In [1]: import numpy as np

In [2]: import numpy.linalg as la

In [3]: np.set_printoptions(precision=1, suppress=True, linewidth=120)

In [4]: def tidy(a):
   ...:     return np.round(a, 1) + 0
   ...: 

In [5]: E = np.load("block5.npy")

In [6]: print(E)
[[ 0 -3  1 -2]
 [-3  0 -3  1]
 [ 1 -3  0 -3]
 [-2  1 -3  0]]

In [7]: f = np.array([1, -3, -3, 5])

In [8]: Y = E + np.outer(f, np.eye(4)[2])

In [9]: print(tidy(la.det(Y) / la.det(E)), tidy(1 + la.solve(E, f)[2]))
6.2 6.2

In [10]: Q, Rm = la.qr(E)

In [11]: print(tidy(Q.T @ Q))
[[1. 0. 0. 0.]
 [0. 1. 0. 0.]
 [0. 0. 1. 0.]
 [0. 0. 0. 1.]]

In [12]: print(np.allclose(Rm.T @ Rm, E.T @ E))
True

In [13]: print(Q.shape, Rm.shape)
(4, 4) (4, 4)

In [14]: w, vecs = la.eigh(E)

In [15]: print(tidy(w.sum()), np.trace(E))
0.0 0

In [16]: print(tidy(vecs.T @ E @ vecs))
[[-4.6  0.   0.   0. ]
 [ 0.  -1.5  0.   0. ]
 [ 0.   0.  -0.4  0. ]
 [ 0.   0.   0.   6.5]]

In [17]: print(tidy(np.abs(vecs[:, -1])))
[0.5 0.5 0.5 0.5]

In [18]: A = np.load("m.npy")

In [19]: print(A)
[[-1.5 -1.7  0.8]
 [-0.5  0.7  0.8]
 [-7.5 -5.5 -3. ]
 [-1.  -0.7  3.2]
 [ 0.5 -0.3 -1.1]
 [ 0.7  0.1 -0.4]
 [ 0.9  0.1  0.7]
 [-0.9 -1.1  0.3]
 [ 0.1 -0.2  1.1]
 [-1.2 -1.1 -0.3]
 [ 0.6 -0.1  2.5]
 [ 0.3 -1.1  0.7]
 [ 0.9 -0.4  0.7]
 [-0.1  0.  -0.1]
 [-0.1  0.  -0.5]
 [-1.9  0.7  1.3]
 [ 1.3 -0.9 -2.4]
 [-0.6  0.5  0.4]
 [-0.6  0.3  1. ]]

In [20]: D = la.norm(A[:, None] - A[None], axis=-1)

In [21]: print(D.mean(axis=1).argmax())
2

In [22]: print(tidy(la.norm(A, axis=1)))
[2.4 1.2 9.8 3.4 1.2 0.8 1.1 1.5 1.1 1.7 2.6 1.3 1.2 0.1 0.5 2.4 2.9 0.9 1.2]

In [23]: print(D.shape)
(19, 19)

In [24]: print(tidy(D[:5, :5]))
[[ 0.   2.6  8.1  2.6  3.1]
 [ 2.6  0.  10.1  2.8  2.4]
 [ 8.1 10.1  0.  10.2  9.7]
 [ 2.6  2.8 10.2  0.   4.6]
 [ 3.1  2.4  9.7  4.6  0. ]]

In [25]: print(la.matrix_rank(D ** 2))
5

In [26]: T = np.stack([A, -3 * A, A[::-1]])

In [27]: print(T.shape)
(3, 19, 3)

In [28]: print(la.matrix_rank(T.reshape(3, -1)))
2

In [29]: print((T @ A.T).shape)
(3, 19, 19)

In [30]: print(tidy(np.einsum("bij,cij->bc", T, T)))
[[ 150.4 -451.3   34.4]
 [-451.3 1354.  -103.3]
 [  34.4 -103.3  150.4]]

In [31]: Ac = A - A.mean(axis=0)

In [32]: vecs = la.svd(Ac)[2][:2]

In [33]: Y = Ac - Ac @ vecs.T @ vecs

In [34]: print(tidy(Y.std(axis=0)))
[0.3 0.5 0.2]

In [35]: print(tidy(np.cov(Ac @ vecs.T, rowvar=False)))
[[5.5 0. ]
 [0.  1.7]]

In [36]: idx = A[:, 1] > np.median(A[:, 1])

In [37]: f = A[idx].mean(axis=0) - A[~idx].mean(axis=0)

In [38]: print(idx.astype(int))
[0 1 0 0 0 1 1 0 0 0 1 0 0 1 1 1 0 1 1]

In [39]: print(tidy(f))
[0.7 1.6 0.6]

In [40]: print(tidy((((A - A.mean(axis=0)) @ f > 0) == idx).mean()))
0.7

In [41]: print(((A - A.mean(axis=0)) @ f > 0).astype(int))
[0 1 0 1 1 1 1 0 1 0 1 1 1 1 1 1 0 1 1]

In [42]: print(np.argsort(-np.abs(f).round(6), kind="stable"))
[1 0 2]

In [43]: data = np.array([[2.0, 2.0, -3.0], [2.0, 5.0, -6.0], [2.0, 2.0, -3.0]])

In [44]: print(np.allclose(data[:-1].T @ la.lstsq(data[:-1].T, data[-1])[0], data[-1]))
True

In [45]: rank = la.matrix_rank(data)

In [46]: print(rank)
2

In [47]: ns = la.svd(data)[2][rank:].T

In [48]: print(tidy(data @ ns))
[[0.]
 [0.]
 [0.]]

In [49]: print(tidy(ns[:, 0] / ns[np.abs(ns[:, 0]).round(6).argmax(), 0]))
[0.5 1.  1. ]

In [50]: print([int(la.matrix_rank(data[:i])) for i in range(1, len(data) + 1)])
[1, 2, 2]

In [51]: print([int(la.matrix_rank(np.delete(data, i, axis=0))) for i in range(3)])
[2, 1, 2]

In [52]: print([int(la.matrix_rank(data[:, :j + 1])) for j in range(3)])
[1, 2, 2]

In [53]: print(tidy(la.norm(data)))
9.9

In [54]: print(data.sum(axis=0))
[  6.   9. -12.]

In [55]: print(data - data[0])
[[ 0.  0.  0.]
 [ 0.  3. -3.]
 [ 0.  0.  0.]]

In [56]: print(tidy(la.svd(data, compute_uv=False)))
[9.9 1.3 0. ]

In [57]: K = np.loadtxt("a.csv", delimiter=",")

In [58]: print(K)
[[ 0.  2.  0.  2.  0.  2.]
 [ 1. -2.  1. -2.  1. -2.]
 [-1.  2. -1.  2. -1.  2.]
 [ 0.  2.  0.  2.  0.  2.]
 [ 1. -2.  1. -2.  1. -2.]
 [-1.  2. -1.  2. -1.  2.]]

In [59]: print(tidy(la.norm(K, axis=0)))
[2.  4.9 2.  4.9 2.  4.9]

In [60]: print(tidy(np.poly(E)))
[  1.   0. -33. -60. -20.]

In [61]: print(tidy(la.det(2 * E)), tidy(la.det(E)))
-320.0 -20.0

In [62]: print(tidy(la.eigvals(E)))
[ 6.5 -4.6 -1.5 -0.4]

In [63]: print(np.einsum("ii->", E))
0

In [64]: print(tidy(la.eigvals(E).sum().real))
0.0

In [65]: print(tidy(la.det(E.T)))
-20.0

In [66]: print(tidy(la.det(E[::-1])))
-20.0

In [67]: U, sig, vt = la.svd(K)

In [68]: print(np.argmax(sig[:-1] / (sig[1:] + 1e-6)) + 1)
2

In [69]: Y = U[:, :2] @ np.diag(sig[:2]) @ vt[:2]

In [70]: print(la.matrix_rank(Y))
2

In [71]: print(la.matrix_rank(K, rtol=0.05))
2

In [72]: print(tidy(np.abs(K - Y).max()))
0.0

In [73]: print(tidy(la.norm(K - Y, 2)), tidy(sig[2]))
0.0 0.0

In [74]: U, sig, vt = la.svd(K)

In [75]: vecs = vt[:(sig > 1e-8).sum()]

In [76]: rng = np.random.default_rng(392)

In [77]: x = K[3] + 4 * K[4] + rng.integers(2) * np.eye(6)[5]

In [78]: print(x)
[ 4. -6.  4. -6.  4. -5.]

In [79]: print(tidy(vecs.T @ vecs))
[[0.3 0.  0.3 0.  0.3 0. ]
 [0.  0.3 0.  0.3 0.  0.3]
 [0.3 0.  0.3 0.  0.3 0. ]
 [0.  0.3 0.  0.3 0.  0.3]
 [0.3 0.  0.3 0.  0.3 0. ]
 [0.  0.3 0.  0.3 0.  0.3]]

In [80]: print(tidy(la.norm(x - vecs.T @ vecs @ x)))
0.8

In [81]: print(la.matrix_rank(np.vstack([K, x])))
3

In [82]: print(tidy(np.diag(vecs.T @ vecs)))
[0.3 0.3 0.3 0.3 0.3 0.3]

In [83]: rank = la.matrix_rank(K)

In [84]: print(rank)
2

In [85]: ns = la.svd(K)[2][rank:].T

In [86]: print([int(la.matrix_rank(K[:i])) for i in range(1, len(K) + 1)])
[1, 2, 2, 2, 2, 2]

In [87]: print(la.matrix_rank(K.T @ K), la.matrix_rank(K @ K.T))
2 2

In [88]: print([int(la.matrix_rank(np.delete(K, i, axis=0))) for i in range(6)])
[2, 2, 2, 2, 2, 2]

In [89]: print(ns.shape)
(6, 4)

In [90]: print(tidy(K @ ns))
[[0. 0. 0. 0.]
 [0. 0. 0. 0.]
 [0. 0. 0. 0.]
 [0. 0. 0. 0.]
 [0. 0. 0. 0.]
 [0. 0. 0. 0.]]

In [91]: print(np.allclose(K @ ns, 0))
True

In [92]: f = np.array([3, 0, 1, 3]) + 0.5

In [93]: F = np.outer(f, f) / (f @ f)

In [94]: print(tidy(F))
[[0.5 0.1 0.2 0.5]
 [0.1 0.  0.  0.1]
 [0.2 0.  0.1 0.2]
 [0.5 0.1 0.2 0.5]]

In [95]: U, sig, vt = la.svd(F)

In [96]: print(np.argmax(sig[:-1] / (sig[1:] + 1e-6)) + 1)
1

In [97]: Y = U[:, :1] @ np.diag(sig[:1]) @ vt[:1]

In [98]: print(tidy(la.norm(F - Y, 2)), tidy(sig[1]))
0.0 0.0

In [99]: print(la.matrix_rank(F, rtol=0.05))
1

In [100]: print(la.matrix_rank(Y))
1

In [101]: print(tidy(Y))
[[0.5 0.1 0.2 0.5]
 [0.1 0.  0.  0.1]
 [0.2 0.  0.1 0.2]
 [0.5 0.1 0.2 0.5]]
